In [1]: import numpy as np

In [2]: np.set_printoptions(suppress=True, linewidth=200)

In [3]: A = np.load("out15.npy")

In [4]: print(A)
[[5. 4. 4. 0. 4. 4. 4. 4. 4. 4.]
 [4. 5. 4. 0. 4. 4. 4. 4. 4. 4.]
 [4. 4. 5. 0. 4. 4. 4. 4. 4. 4.]
 [0. 0. 0. 5. 0. 0. 0. 0. 0. 0.]
 [4. 4. 4. 0. 5. 4. 4. 4. 4. 4.]
 [4. 4. 4. 0. 4. 5. 4. 4. 4. 4.]
 [4. 4. 4. 0. 4. 4. 5. 4. 4. 4.]
 [4. 4. 4. 0. 4. 4. 4. 5. 4. 4.]
 [4. 4. 4. 0. 4. 4. 4. 4. 5. 4.]
 [4. 4. 4. 0. 4. 4. 4. 4. 4. 5.]]

In [5]: w, evecs = np.linalg.eigh(A)

In [6]: np.round(evecs.T @ A @ evecs, 1) + 0
Out[6]: 
array([[ 1.,  0.,  0.,  0.,  0.,  0.,  0.,  0.,  0.,  0.],
       [ 0.,  1.,  0.,  0.,  0.,  0.,  0.,  0.,  0.,  0.],
       [ 0.,  0.,  1.,  0.,  0.,  0.,  0.,  0.,  0.,  0.],
       [ 0.,  0.,  0.,  1.,  0.,  0.,  0.,  0.,  0.,  0.],
       [ 0.,  0.,  0.,  0.,  1.,  0.,  0.,  0.,  0.,  0.],
       [ 0.,  0.,  0.,  0.,  0.,  1.,  0.,  0.,  0.,  0.],
       [ 0.,  0.,  0.,  0.,  0.,  0.,  1.,  0.,  0.,  0.],
       [ 0.,  0.,  0.,  0.,  0.,  0.,  0.,  1.,  0.,  0.],
       [ 0.,  0.,  0.,  0.,  0.,  0.,  0.,  0.,  5.,  0.],
       [ 0.,  0.,  0.,  0.,  0.,  0.,  0.,  0.,  0., 37.]])

In [7]: np.round(np.linalg.eigvalsh(A @ A), 1)
Out[7]: array([   1.,    1.,    1.,    1.,    1.,    1.,    1.,    1.,   25., 1369.])

In [8]: np.round(np.linalg.eigvalsh(A + -1 * np.eye(10)), 1) + 0
Out[8]: array([ 0.,  0.,  0.,  0.,  0.,  0.,  0.,  0.,  4., 36.])

In [9]: np.unique(w.round(6) + 0, return_counts=True)[1]
Out[9]: array([8, 1, 1])

In [10]: vec = np.array([2, -2, -3, -2, -3, -1, -1, 1, 1, 0])

In [11]: y = A @ vec

In [12]: y
Out[12]: array([-22., -26., -27., -10., -27., -25., -25., -23., -23., -24.])

In [13]: np.round(np.linalg.solve(A, y), 1) + 0
Out[13]: array([ 2., -2., -3., -2., -3., -1., -1.,  1.,  1.,  0.])

In [14]: np.round(np.linalg.solve(A, A[:, 9]), 1) + 0
Out[14]: array([0., 0., 0., 0., 0., 0., 0., 0., 0., 1.])

In [15]: np.round(np.linalg.solve(A, y + A[:, 7]), 1) + 0
Out[15]: array([ 2., -2., -3., -2., -3., -1., -1.,  2.,  1.,  0.])

In [16]: m1 = np.array([[-5, 0, 10, 12, -10, 11, -9, 1, 3, 10],
    ...:     [6, -8, -4, 0, 4, -2, -2, -6, -2, -4],
    ...:     [4, -2, -6, -6, 6, -6, 4, -2, -2, -6]])

In [17]: print(m1.reshape(-1, 2))
[[ -5   0]
 [ 10  12]
 [-10  11]
 [ -9   1]
 [  3  10]
 [  6  -8]
 [ -4   0]
 [  4  -2]
 [ -2  -6]
 [ -2  -4]
 [  4  -2]
 [ -6  -6]
 [  6  -6]
 [  4  -2]
 [ -2  -6]]

In [18]: blk = m1.reshape(3, 2, -1)

In [19]: np.einsum("ihd,jhd->hij", blk, blk).shape
Out[19]: (2, 3, 3)

In [20]: blk.shape
Out[20]: (3, 2, 5)

In [21]: print(np.einsum("ihd,ihd->ih", blk, blk))
[[369 312]
 [132  64]
 [128  96]]

In [22]: blk[:, 0]
Out[22]: 
array([[ -5,   0,  10,  12, -10],
       [  6,  -8,  -4,   0,   4],
       [  4,  -2,  -6,  -6,   6]])

In [23]: blk.transpose(1, 0, 2)
Out[23]: 
array([[[ -5,   0,  10,  12, -10],
        [  6,  -8,  -4,   0,   4],
        [  4,  -2,  -6,  -6,   6]],

       [[ 11,  -9,   1,   3,  10],
        [ -2,  -2,  -6,  -2,  -4],
        [ -6,   4,  -2,  -2,  -6]]])
